% python3 -q
>>> import numpy as np
>>> import numpy.linalg as la
>>> np.set_printoptions(precision=2, suppress=True, linewidth=140, legacy="1.25")
>>> rd = lambda a: np.round(a, 2) + 0
>>> feats = np.array([[3.0, -1.3], [-5.0, 0.3]])
>>> feats
array([[ 3. , -1.3],
       [-5. ,  0.3]])
>>> r0 = np.array([1, 0])
>>> out = feats + np.outer(r0, np.eye(2)[1])
>>> la.matrix_rank(la.inv(out) - la.inv(feats), tol=1e-8)
1
>>> rd(la.det(out) / la.det(feats)), rd(1 + la.solve(feats, r0)[1])
(0.11, 0.11)
>>> out = np.array([[2, -1, -3], [-2, -2, 3]])
>>> cent = np.kron(out, feats)
>>> rd(la.norm(cent, 2)), rd(la.norm(out, 2) * la.norm(feats, 2))
(30.46, 30.46)
>>> cent.shape
(4, 6)
>>> rd(cent)
array([[  6. ,  -2.6,  -3. ,   1.3,  -9. ,   3.9],
       [-10. ,   0.6,   5. ,  -0.3,  15. ,  -0.9],
       [ -6. ,   2.6,  -6. ,   2.6,   9. ,  -3.9],
       [ 10. ,  -0.6,  10. ,  -0.6, -15. ,   0.9]])
>>> evals, V = la.eig(feats)
>>> rd(np.sort(la.eigvals(feats.T)))
array([-1.23,  4.53])
>>> rd(np.prod(evals))
-5.6
>>> rd(evals)
array([ 4.53, -1.23])
>>> feats.ravel(order="F")
array([ 3. , -5. , -1.3,  0.3])
>>> feats.reshape(-1, 2)
array([[ 3. , -1.3],
       [-5. ,  0.3]])
>>> t3 = feats.reshape(2, 2, -1)
>>> t3[:, 0]
array([[ 3.],
       [-5.]])
>>> rd(np.einsum("ihd,ihd->ih", t3, t3))
array([[ 9.  ,  1.69],
       [25.  ,  0.09]])
>>> t3.sum(axis=1)
array([[ 1.7],
       [-4.7]])
>>> t3.transpose(1, 0, 2)
array([[[ 3. ],
        [-5. ]],

       [[-1.3],
        [ 0.3]]])
>>> x0 = np.array([0, 0])
>>> feats @ np.eye(2)[1]
array([-1.3,  0.3])
>>> feats @ np.ones(2)
array([ 1.7, -4.7])
>>> np.einsum("ij,j->i", feats, x0)
array([0., 0.])
>>> np.sign((feats @ x0).round(6))
array([0., 0.])
>>> feats @ (2 * x0)
array([0., 0.])
>>> cent = np.array([[-6, -9, -4], [-5, 0, -9]])
>>> rng = np.random.default_rng(90132)
>>> data = rng.normal(size=(27, 2)) @ cent + np.array([2, -1, -1])
>>> rd(data)
array([[ 12.86,   6.76,  12.68],
       [  6.94,  -3.  ,   9.4 ],
       [ -5.2 , -13.23,  -4.72],
       [ -5.45,   4.35, -18.46],
       [ -6.2 ,  -0.88, -15.85],
       [  6.05,  -3.14,   7.91],
       [  7.76,   4.28,   5.38],
       [ -1.45,  -6.27,  -3.23],
       [  2.16,  -6.45,   3.41],
       [  5.86,  12.08,  -3.94],
       [  6.65,   2.1 ,   5.03],
       [  0.13,   3.  ,  -7.39],
       [  3.5 ,   3.31,  -1.55],
       [ -3.15, -27.11,   9.46],
       [ 18.21,  16.5 ,  14.96],
       [ -3.02,  -5.76,  -6.44],
       [  0.33,  -1.97,  -3.27],
       [  4.15,  -3.92,   5.08],
       [ -4.69,  -4.09, -10.71],
       [ -0.82,  -6.56,  -1.88],
       [  4.76,   7.87,  -2.73],
       [ -1.07,  -8.29,  -1.02],
       [  0.09,   2.14,  -6.8 ],
       [ 17.36,  10.46,  17.98],
       [  1.58,   2.91,  -4.7 ],
       [ 14.03,   6.56,  14.95],
       [  4.85,   2.29,   1.65]])
>>> Xc = data - data.mean(axis=0)
>>> V = la.svd(Xc)[2][:2]
>>> out = Xc - Xc @ V.T @ V
>>> rd((Xc @ V.T).std(axis=0))
array([11.5 ,  8.03])
>>> rd(out.std(axis=0))
array([0., 0., 0.])
>>> Xc = (data - data.mean(axis=0)) / data.std(axis=0)
>>> np.argwhere(np.abs(Xc) > 2)
array([[ 3,  2],
       [13,  1],
       [14,  0],
       [23,  0]])
>>> c = la.lstsq(np.delete(Xc, 2, axis=1), Xc[:, 2])[0]
>>> rd(c)
array([ 1.31, -0.71])
>>> out = np.c_[data[:, :1] @ np.array([[2]]), np.array([5, 4, 5, 5, 5, 4, 5, 3, 2, 5, 0, 4, 0, 4, 5, 0, 3, 2, 0, 0, 0, 3, 1, 4, 2, 3, 4])]
>>> rd(out)
array([[ 25.71,   5.  ],
       [ 13.88,   4.  ],
       [-10.4 ,   5.  ],
       [-10.91,   5.  ],
       [-12.4 ,   5.  ],
       [ 12.1 ,   4.  ],
       [ 15.51,   5.  ],
       [ -2.89,   3.  ],
       [  4.33,   2.  ],
       [ 11.72,   5.  ],
       [ 13.3 ,   0.  ],
       [  0.26,   4.  ],
       [  7.  ,   0.  ],
       [ -6.29,   4.  ],
       [ 36.43,   5.  ],
       [ -6.04,   0.  ],
       [  0.67,   3.  ],
       [  8.3 ,   2.  ],
       [ -9.39,   0.  ],
       [ -1.64,   0.  ],
       [  9.53,   0.  ],
       [ -2.15,   3.  ],
       [  0.19,   1.  ],
       [ 34.71,   4.  ],
       [  3.17,   2.  ],
       [ 28.06,   3.  ],
       [  9.71,   4.  ]])
>>> rd(la.norm(la.qr(data)[0].T @ out, axis=0) ** 2 / ((out ** 2).sum(axis=0) + 1e-12))
array([1.  , 0.72])
>>> la.matrix_rank(np.c_[data, out])
4
>>> la.matrix_rank(out)
2
>>> A = np.load("m.npy")
>>> A
array([[-8,  0, -5, -2],
       [ 0, -5, -3, -8],
       [ 0,  0, -8,  0],
       [ 0,  0,  0, -4]])
>>> z = rng.permutation(4)
>>> out = A[:, z] * rng.choice([-1, 1], 4)
>>> out
array([[-5,  0, -8,  2],
       [-3, -5,  0,  8],
       [-8,  0,  0,  0],
       [ 0,  0,  0,  4]])
>>> U, _, Vh = la.svd(A.T @ out)
>>> rd(la.lstsq(A, out)[0])
array([[ 0.,  0.,  1.,  0.],
       [ 0.,  1.,  0.,  0.],
       [ 1.,  0.,  0.,  0.],
       [ 0.,  0.,  0., -1.]])
>>> z
array([2, 1, 0, 3])
>>> Q, V = la.qr(out[:, :1])[0], la.qr(out[:, 1:])[0]
>>> sv = la.svd(Q.T @ V, compute_uv=False)
>>> rd(la.norm(Q @ Q.T - V @ V.T, 2))
1.0
>>> x0 = np.array([1, -1, -2, 2])
>>> target = A @ x0
>>> target
array([-2, -5, 16, -8])
>>> rd(la.solve(A.T, A[0]))
array([1., 0., 0., 0.])
>>> rd(la.solve(A, 5 * target))
array([  5.,  -5., -10.,  10.])
>>> rd(la.solve(A, A[:, 2]))
array([0., 0., 1., 0.])
>>> cent = np.array([[0, -3, 2, 0], [1, 3, 0, -1], [3, -2, 2, 0]])
>>> m1 = rng.normal(size=(23, 3)) @ cent + np.array([-3, 3, 5, 3])
>>> rd(m1)
array([[ -0.78,  -0.4 ,   6.4 ,   3.76],
       [ -5.12,   2.29,   3.82,   3.66],
       [ -2.2 ,   4.97,   4.77,   2.49],
       [  0.92,   3.68,   8.67,   1.17],
       [ -6.19,   0.05,   6.15,   3.06],
       [ -2.38,  -3.37,   9.65,   2.85],
       [ -3.88,   1.63,   5.91,   2.89],
       [ -5.96,   3.38,   3.49,   3.34],
       [ -1.24,   6.03,   6.31,   1.35],
       [ -4.94,  -1.16,   5.51,   4.03],
       [ -2.28,  11.65,   2.13,   1.46],
       [ -3.61,   4.37,   4.34,   2.78],
       [ -3.43,   7.89,   4.26,   1.53],
       [ -8.31,   1.62,   1.07,   5.06],
       [ -4.46,   6.27,   4.26,   2.01],
       [ -3.42,   7.35,   3.04,   2.42],
       [  0.25,   1.04,   4.93,   4.18],
       [-12.62,   5.78,   1.06,   2.97],
       [ -9.43,   8.18,  -0.59,   3.4 ],
       [ -0.32,   1.63,   5.48,   3.58],
       [ -3.97,  -1.28,   6.64,   3.56],
       [ -4.96,   5.18,   4.88,   2.  ],
       [ -7.23,  10.34,   0.7 ,   2.13]])
>>> out = np.c_[m1[:, :2] @ np.array([[0, -2], [-2, 0]]), np.array([3, 3, 1, -2, -2, 1, -3, 0, -3, 1, 0, 0, 0, -1, 2, 2, -1, 0, -3, -1, -3, 2, 1])]
>>> rd(out)
array([[  0.79,   1.57,   3.  ],
       [ -4.59,  10.23,   3.  ],
       [ -9.94,   4.4 ,   1.  ],
       [ -7.37,  -1.85,  -2.  ],
       [ -0.09,  12.38,  -2.  ],
       [  6.75,   4.76,   1.  ],
       [ -3.26,   7.77,  -3.  ],
       [ -6.76,  11.92,   0.  ],
       [-12.05,   2.48,  -3.  ],
       [  2.32,   9.88,   1.  ],
       [-23.29,   4.57,   0.  ],
       [ -8.74,   7.21,   0.  ],
       [-15.78,   6.87,   0.  ],
       [ -3.23,  16.63,  -1.  ],
       [-12.54,   8.91,   2.  ],
       [-14.7 ,   6.84,   2.  ],
       [ -2.08,  -0.51,  -1.  ],
       [-11.56,  25.24,   0.  ],
       [-16.36,  18.87,  -3.  ],
       [ -3.25,   0.64,  -1.  ],
       [  2.56,   7.94,  -3.  ],
       [-10.36,   9.93,   2.  ],
       [-20.68,  14.46,   1.  ]])
>>> rd(la.norm(out - m1 @ la.lstsq(m1, out)[0], axis=0))
array([0.  , 0.  , 8.93])
>>> la.matrix_rank(np.c_[m1, out])
5
>>> rd(la.norm(la.qr(m1)[0].T @ out, axis=0) ** 2 / ((out ** 2).sum(axis=0) + 1e-12))
array([1.  , 1.  , 0.02])
>>> la.matrix_rank(out)
3
>>> F = np.load("run19.npy")
>>> F
array([[ 0,  2, -2,  7, -5],
       [ 0,  0, -5, -6, -9],
       [ 0,  0,  0,  8,  0],
       [ 0,  0,  0,  0,  4],
       [ 0,  0,  0,  0,  0]])
>>> def softmax(z):
...     e = np.exp(z - z.max(axis=-1, keepdims=True))
...     return e / e.sum(axis=-1, keepdims=True)
... 
>>> rd(softmax(F[2]))
array([0., 0., 0., 1., 0.])
>>> S = F @ F.T / np.sqrt(5)
>>> rd(softmax(S + np.triu(np.full(S.shape, -np.inf), 1)))
array([[1.  , 0.  , 0.  , 0.  , 0.  ],
       [0.  , 1.  , 0.  , 0.  , 0.  ],
       [0.03, 0.  , 0.97, 0.  , 0.  ],
       [0.  , 0.  , 0.  , 1.  , 0.  ],
       [0.2 , 0.2 , 0.2 , 0.2 , 0.2 ]])
>>> rd(softmax(S))
array([[1.  , 0.  , 0.  , 0.  , 0.  ],
       [0.  , 1.  , 0.  , 0.  , 0.  ],
       [0.03, 0.  , 0.97, 0.  , 0.  ],
       [0.  , 0.  , 0.  , 1.  , 0.  ],
       [0.2 , 0.2 , 0.2 , 0.2 , 0.2 ]])
>>> rd(softmax(S)[2] @ F)
array([ 0.  ,  0.05, -0.05,  7.97, -0.14])
